In [1]: import numpy as np

In [2]: np.set_printoptions(suppress=True, linewidth=160)

In [3]: mat = np.load("case13.npy")

In [4]: print(mat)
[[-1.  0. -2.]
 [ 0. -1.  0.]
 [-2.  0. -1.]]

In [5]: # 2 blocks once reordered

In [6]: r0, g = mat[1], mat[0]

In [7]: r0 @ r0
Out[7]: np.float64(1.0)

In [8]: pr = (r0 @ g) / (r0 @ r0) * r0

In [9]: print((g - pr) @ r0)
0.0

In [10]: print(np.linalg.matrix_rank(np.outer(r0, g)))
1

In [11]: np.round(np.linalg.norm(r0 + g) ** 2 + np.linalg.norm(r0 - g) ** 2, 2)
Out[11]: np.float64(12.0)

In [12]: pr
Out[12]: array([ 0., -0.,  0.])

In [13]: print(g - pr)
[-1.  0. -2.]

In [14]: A2 = mat / np.linalg.norm(mat, axis=1, keepdims=True)

In [15]: C2 = A2 @ A2.T

In [16]: C2.round(2)
Out[16]: 
array([[1. , 0. , 0.8],
       [0. , 1. , 0. ],
       [0.8, 0. , 1. ]])

In [17]: np.round(np.linalg.norm(A2, axis=1), 2)
Out[17]: array([1., 1., 1.])

In [18]: (np.abs(C2) > 0.9).astype(int)
Out[18]: 
array([[1, 0, 0],
       [0, 1, 0],
       [0, 0, 1]])

In [19]: C2[0].round(2)
Out[19]: array([1. , 0. , 0.8])

In [20]: np.round(C2 @ C2, 2)
Out[20]: 
array([[1.64, 0.  , 1.6 ],
       [0.  , 1.  , 0.  ],
       [1.6 , 0.  , 1.64]])

In [21]: np.round(np.sort(np.linalg.eigvals(C2).real), 2)
Out[21]: array([0.2, 1. , 1.8])

In [22]: evals, vecs = np.linalg.eigh(mat)

In [23]: print((evals > 1e-8).sum(), (evals < -1e-8).sum())
1 2

In [24]: print(np.round(np.linalg.eigvalsh(mat + -3 * np.eye(3)), 2))
[-6. -4. -2.]

In [25]: print(np.round(np.linalg.eigvalsh(mat @ mat), 2))
[1. 1. 9.]

In [26]: J = np.loadtxt("a.csv", delimiter=",")

In [27]: J
Out[27]: 
array([[0., 1., 0., 0.],
       [1., 0., 0., 0.],
       [0., 0., 1., 0.],
       [0., 0., 0., 1.]])

In [28]: O, vecs = np.linalg.qr(J[:, :3])[0], np.linalg.qr(J[:, 3:])[0]

In [29]: s = np.linalg.svd(O.T @ vecs, compute_uv=False)

In [30]: print(np.round(np.linalg.norm(O @ O.T - vecs @ vecs.T, 2), 2))
1.0

In [31]: np.degrees(np.arccos(s.clip(0, 1)))
Out[31]: array([90.])

In [32]: (s > 0.9).sum()
Out[32]: np.int64(0)

In [33]: rng = np.random.default_rng(599)

In [34]: z = rng.permutation(3)

In [35]: z
Out[35]: array([2, 1, 0])

In [36]: A2 = mat[z][:, z]

In [37]: np.trace(A2)
Out[37]: np.float64(-3.0)

In [38]: np.allclose(A2, mat)
Out[38]: True

In [39]: A2
Out[39]: 
array([[-1.,  0., -2.],
       [ 0., -1.,  0.],
       [-2.,  0., -1.]])

In [40]: np.round(np.sort(np.abs(np.linalg.eigvals(A2))), 2)
Out[40]: array([1., 1., 3.])

In [41]: J @ J
Out[41]: 
array([[1., 0., 0., 0.],
       [0., 1., 0., 0.],
       [0., 0., 1., 0.],
       [0., 0., 0., 1.]])

In [42]: round(np.abs(np.linalg.eigvals(J)).max(), 2)
Out[42]: np.float64(1.0)

In [43]: (J + J.T) / 2
Out[43]: 
array([[0., 1., 0., 0.],
       [1., 0., 0., 0.],
       [0., 0., 1., 0.],
       [0., 0., 0., 1.]])

In [44]: np.allclose(J, J.T)
Out[44]: True

In [45]: A2 = np.array([[0, 2, 1], [2, 3, 1], [0, 3, 3]])

In [46]: print(np.einsum("ij,ij->i", mat, mat))
[5. 1. 5.]

In [47]: np.einsum("ik,kj->ji", mat, A2)
Out[47]: 
array([[ 0., -2.,  0.],
       [-8., -3., -7.],
       [-7., -1., -5.]])

In [48]: A2.T @ mat.T
Out[48]: 
array([[ 0., -2.,  0.],
       [-8., -3., -7.],
       [-7., -1., -5.]])

In [49]: np.vstack([mat, A2.T]).shape
Out[49]: (6, 3)

In [50]: data = np.load("x.npy")

In [51]: data
Out[51]: 
array([[9., 2.],
       [2., 6.]])

In [52]: O, r_ = np.linalg.qr(data)

In [53]: np.round(O.T @ O, 2) + 0
Out[53]: 
array([[1., 0.],
       [0., 1.]])

In [54]: r_.round(2)
Out[54]: 
array([[-9.22, -3.25],
       [ 0.  ,  5.42]])

In [55]: print(O.shape, r_.shape)
(2, 2) (2, 2)

In [56]: np.round(np.abs(np.diag(r_)), 2)
Out[56]: array([9.22, 5.42])

In [57]: np.allclose(r_.T @ r_, data.T @ data)
Out[57]: True

In [58]: vec = np.ones(2)

In [59]: for _ in range(6):
    ...:     vec = data @ vec
    ...:     vec /= np.linalg.norm(vec)
    ...:     print(round(vec @ data @ vec, 2))
    ...: 
9.86
9.97
9.99
10.0
10.0
10.0

In [60]: print(vec.round(2))
[0.89 0.45]

In [61]: z = rng.permutation(2)

In [62]: z
Out[62]: array([1, 0])

In [63]: A2 = data[z][:, z]

In [64]: round(np.linalg.det(A2), 2), np.round(np.linalg.det(data[z]), 2)
Out[64]: (np.float64(50.0), np.float64(-50.0))

In [65]: feats = np.loadtxt("m.csv", delimiter=",")

In [66]: feats.round(2)
Out[66]: 
array([[ 0.22,  0.66, -0.37],
       [ 0.66, -0.62, -0.35],
       [-0.37, -0.35,  0.41]])

In [67]: W = np.array([[-2, 0, -2, 0, 1, 0], [0, 1, 1, -1, 2, 1], [-2, 1, -1, -1, 2, -2]])

In [68]: b = np.array([3, 2, 2, 2, -2, -1])

In [69]: H = np.maximum(feats @ W + b, 0)

In [70]: print(np.round((H > 0).mean(axis=0), 2))
[1.   1.   1.   1.   0.   0.33]

In [71]: (H > 0).astype(int)
Out[71]: 
array([[1, 1, 1, 1, 0, 1],
       [1, 1, 1, 1, 0, 0],
       [1, 1, 1, 1, 0, 0]])

In [72]: H.round(2)
Out[72]: 
array([[3.31, 2.29, 2.6 , 1.71, 0.  , 0.4 ],
       [2.39, 1.02, 0.41, 2.98, 0.  , 0.  ],
       [2.93, 2.05, 1.98, 1.95, 0.  , 0.  ]])

In [73]: cent = np.array([[2, 0, 2], [3, 0, 3], [2, 2, 3], [1, 3, 0], [2, 1, 3], [2, 2, 1]])

In [74]: print((H @ cent).round(6).argmax(axis=1))
[2 0 2]

In [75]: A2 = feats + rng.integers(-2, 3, (3, 2)) @ rng.integers(-2, 3, (2, 3))

In [76]: A2.round(2)
Out[76]: 
array([[ 1.22, -0.34,  0.63],
       [ 0.66, -6.62, -2.35],
       [-1.37, -5.35, -2.59]])

In [77]: np.round(np.linalg.svd(A2 - feats, compute_uv=False), 2) + 0
Out[77]: array([8.59, 2.06, 0.  ])

In [78]: np.linalg.matrix_rank(A2 - feats, tol=1e-8)
Out[78]: np.int64(2)

In [79]: A2 - feats
Out[79]: 
array([[ 1., -1.,  1.],
       [ 0., -6., -2.],
       [-1., -5., -3.]])

In [80]: evals, vecs = np.linalg.eigh(feats)

In [81]: print(np.round(vecs.T @ feats @ vecs, 2) + 0)
[[-1.  0.  0.]
 [ 0.  0.  0.]
 [ 0.  0.  1.]]

In [82]: np.unique(evals.round(6) + 0, return_counts=True)[1]
Out[82]: array([1, 1, 1])

In [83]: np.round(vecs.T @ vecs, 2) + 0
Out[83]: 
array([[1., 0., 0.],
       [0., 1., 0.],
       [0., 0., 1.]])

In [84]: np.linalg.matrix_rank(feats, rtol=0.1)
Out[84]: np.int64(2)

In [85]: print(np.argsort(-np.linalg.norm(feats, axis=0).round(6), kind="stable")[:3])
[1 0 2]

In [86]: [round(float(x), 2) for x in np.linalg.svd(feats, compute_uv=False)[:3]]
Out[86]: [1.0, 1.0, 0.0]

In [87]: np.linalg.cond(feats) > 100
Out[87]: np.True_

In [88]: r0, g = feats[2], feats[1]

In [89]: np.round(r0 @ g, 2)
Out[89]: np.float64(-0.17)

In [90]: pr = (r0 @ g) / (r0 @ r0) * r0

In [91]: np.round(np.outer(r0, g), 2)
Out[91]: 
array([[-0.25,  0.23,  0.13],
       [-0.23,  0.22,  0.13],
       [ 0.27, -0.25, -0.14]])

In [92]: pr.round(2)
Out[92]: array([ 0.15,  0.14, -0.16])

In [93]: np.round(g - pr, 2)
Out[93]: array([ 0.51, -0.76, -0.19])

In [94]: arr = np.loadtxt("run5.csv", delimiter=",")

In [95]: arr
Out[95]: 
array([[1.  , 0.7 , 0.49],
       [0.7 , 1.  , 0.7 ],
       [0.49, 0.7 , 1.  ]])

In [96]: A2 = arr / np.linalg.norm(arr, axis=1, keepdims=True)

In [97]: C2 = A2 @ A2.T

In [98]: (np.abs(C2) > 0.9).astype(int)
Out[98]: 
array([[1, 1, 0],
       [1, 1, 1],
       [0, 1, 1]])

In [99]: (C2 - 2 * np.eye(3)).round(6).argmax(axis=1)
Out[99]: array([1, 0, 1])

In [100]: P = np.triu(np.array([[-4, -2, -4], [-1, 2, -4], [3, 5, -3]]), 1) + np.eye(3)

In [101]: A2 = P @ arr @ np.linalg.inv(P)

In [102]: np.round(P @ arr - arr @ P, 2)
Out[102]: 
array([[-3.36, -2.8 ,  1.4 ],
       [-1.96, -1.4 ,  2.8 ],
       [ 0.  ,  0.98,  4.76]])

In [103]: np.round(np.poly(A2), 2)
Out[103]: array([ 1.  , -3.  ,  1.78, -0.26])

In [104]: print(A2.round(2))
[[ -2.36  -8.82 -49.63]
 [ -1.26  -4.32 -25.62]
 [  0.49   1.68   9.68]]

In [105]: P = np.triu(np.array([[2, -2, 0], [1, 2, -2], [1, 0, -3]]), 1) + np.eye(3)

In [106]: A2 = P @ mat @ np.linalg.inv(P)

In [107]: P @ mat - mat @ P
Out[107]: 
array([[ 0.,  0.,  0.],
       [ 4.,  0.,  0.],
       [ 0., -4.,  0.]])

In [108]: np.linalg.matrix_rank(A2)
Out[108]: np.int64(3)

In [109]: np.round(np.poly(A2), 2)
Out[109]: array([ 1.,  3., -1., -3.])

In [110]: round(float(np.linalg.det(A2)), 2)
Out[110]: 3.0

In [111]: A2
Out[111]: 
array([[-1.,  0., -2.],
       [ 4.,  7., 16.],
       [-2., -4., -9.]])

In [112]: print(np.trace(A2), np.trace(mat))
-3.0 -3.0

In [113]: evals, vecs = np.linalg.eigh(arr)

In [114]: vec = np.array([-9, -6, -4])

In [115]: np.round(vecs * np.maximum(evals, 0) @ vecs.T, 2)
Out[115]: 
array([[1.  , 0.7 , 0.49],
       [0.7 , 1.  , 0.7 ],
       [0.49, 0.7 , 1.  ]])

In [116]: vec @ arr @ vec
Out[116]: np.float64(277.48)

In [117]: np.round(vecs * np.abs(evals) @ vecs.T, 2)
Out[117]: 
array([[1.  , 0.7 , 0.49],
       [0.7 , 1.  , 0.7 ],
       [0.49, 0.7 , 1.  ]])

In [118]: (np.sign(vecs[:, -1].round(6)) == np.sign(vecs[0, -1].round(6))).astype(int)
Out[118]: array([1, 1, 1])

In [119]: round(vec @ arr @ vec / (vec @ vec), 2), np.round(evals[0], 2), round(evals[-1], 2)
Out[119]: (np.float64(2.09), np.float64(0.23), np.float64(2.26))

In [120]: print(np.round(np.linalg.eigvalsh(arr[1:, 1:]), 2))
[0.3 1.7]

In [121]: z = rng.permutation(3)

In [122]: z
Out[122]: array([0, 1, 2])

In [123]: A2 = arr[z][:, z]

In [124]: np.allclose(A2, arr)
Out[124]: True

In [125]: F = np.loadtxt("mat.csv", delimiter=",")

In [126]: F
Out[126]: 
array([[-1.,  1.,  0.],
       [ 0., -1.,  1.],
       [ 0.,  0., -1.]])

In [127]: z = rng.permutation(3)

In [128]: z
Out[128]: array([0, 1, 2])

In [129]: A2 = F[z][:, z]

In [130]: print(round(float(np.linalg.det(A2)), 2), round(np.linalg.det(F[z]), 2))
-1.0 -1.0

In [131]: np.allclose(A2, F)
Out[131]: True

In [132]: np.diag(A2)
Out[132]: array([-1., -1., -1.])

In [133]: np.trace(A2)
Out[133]: np.float64(-3.0)

In [134]: print(A2)
[[-1.  1.  0.]
 [ 0. -1.  1.]
 [ 0.  0. -1.]]

In [135]: U, s, Vt = np.linalg.svd(F, full_matrices=False)

In [136]: np.abs(U[:, 0]).round(6).argmax()
Out[136]: np.int64(1)

In [137]: np.round(Vt @ Vt.T, 2) + 0
Out[137]: 
array([[1., 0., 0.],
       [0., 1., 0.],
       [0., 0., 1.]])

In [138]: print(U.shape, s.shape, Vt.shape)
(3, 3) (3,) (3, 3)

In [139]: np.round(U.T @ F @ Vt.T, 2) + 0
Out[139]: 
array([[1.8 , 0.  , 0.  ],
       [0.  , 1.25, 0.  ],
       [0.  , 0.  , 0.45]])

In [140]: np.round(np.sqrt((s ** 2).sum()), 2), np.round(np.linalg.norm(F), 2)
Out[140]: (np.float64(2.24), np.float64(2.24))

In [141]: np.round(np.sort(np.linalg.eigvals(F)), 2)
Out[141]: array([-1., -1., -1.])

In [142]: np.prod(np.diag(F)), np.round(np.linalg.det(F), 2)
Out[142]: (np.float64(-1.0), np.float64(-1.0))

In [143]: print([int(np.linalg.matrix_rank(np.linalg.matrix_power(F, p))) for p in range(1, 4)])
[3, 3, 3]

In [144]: np.round(np.linalg.matrix_power(F - np.diag(np.diag(F)), 3), 2)
Out[144]: 
array([[0., 0., 0.],
       [0., 0., 0.],
       [0., 0., 0.]])

In [145]: z = rng.permutation(3)

In [146]: A2 = mat[:, z] * rng.choice([-1, 1], 3)

In [147]: A2
Out[147]: 
array([[-1.,  2., -0.],
       [ 0., -0.,  1.],
       [-2.,  1., -0.]])

In [148]: U, _, Vt = np.linalg.svd(mat.T @ A2)

In [149]: print(z)
[0 2 1]

In [150]: print(np.round(U @ Vt, 2) + 0)
[[ 1.  0.  0.]
 [ 0.  0. -1.]
 [ 0. -1.  0.]]

In [151]: M = np.array([[1.0, 1.6, -0.4],
     ...:     [-0.1, -1.3, -0.7],
     ...:     [-0.9, 1.4, -1.3],
     ...:     [-1.0, 1.7, -0.7],
     ...:     [-0.3, 0.8, 0.3],
     ...:     [0.5, 0.5, 0.7],
     ...:     [0.4, 0.1, -1.6],
     ...:     [0.8, -0.3, -0.8],
     ...:     [0.0, 0.4, -0.6],
     ...:     [-0.1, 0.4, 0.1],
     ...:     [0.6, 1.3, -2.8],
     ...:     [-0.8, 0.1, 0.1],
     ...:     [-0.3, 1.1, 0.2],
     ...:     [0.7, -1.4, -0.7],
     ...:     [-1.3, 0.1, 0.1],
     ...:     [-0.2, -0.3, -1.9],
     ...:     [-0.3, 1.0, -0.3],
     ...:     [0.2, 1.2, -0.4],
     ...:     [-0.9, 0.5, 1.5],
     ...:     [0.3, 1.3, 0.0],
     ...:     [0.6, -0.7, 1.7],
     ...:     [0.9, -0.3, 1.5],
     ...:     [-0.3, -0.9, -0.4]])

In [152]: M[:, 1] = -3 * M[:, 2] + 0.3 * rng.normal(size=23)

In [153]: M.round(2)
Out[153]: 
array([[ 1.  ,  1.39, -0.4 ],
       [-0.1 ,  2.58, -0.7 ],
       [-0.9 ,  4.04, -1.3 ],
       [-1.  ,  1.97, -0.7 ],
       [-0.3 , -0.68,  0.3 ],
       [ 0.5 , -2.12,  0.7 ],
       [ 0.4 ,  4.2 , -1.6 ],
       [ 0.8 ,  2.58, -0.8 ],
       [ 0.  ,  1.87, -0.6 ],
       [-0.1 , -0.53,  0.1 ],
       [ 0.6 ,  9.47, -2.8 ],
       [-0.8 , -0.39,  0.1 ],
       [-0.3 , -1.02,  0.2 ],
       [ 0.7 ,  1.66, -0.7 ],
       [-1.3 , -0.69,  0.1 ],
       [-0.2 ,  5.59, -1.9 ],
       [-0.3 ,  0.81, -0.3 ],
       [ 0.2 ,  1.32, -0.4 ],
       [-0.9 , -4.43,  1.5 ],
       [ 0.3 ,  0.04,  0.  ],
       [ 0.6 , -5.56,  1.7 ],
       [ 0.9 , -4.45,  1.5 ],
       [-0.3 ,  1.86, -0.4 ]])

In [154]: A2 = np.array([[2, 1, 1], [3, 0, 3]])

In [155]: cent = np.kron(A2, data)

In [156]: cent.shape
Out[156]: (4, 6)

In [157]: cent
Out[157]: 
array([[18.,  4.,  9.,  2.,  9.,  2.],
       [ 4., 12.,  2.,  6.,  2.,  6.],
       [27.,  6.,  0.,  0., 27.,  6.],
       [ 6., 18.,  0.,  0.,  6., 18.]])
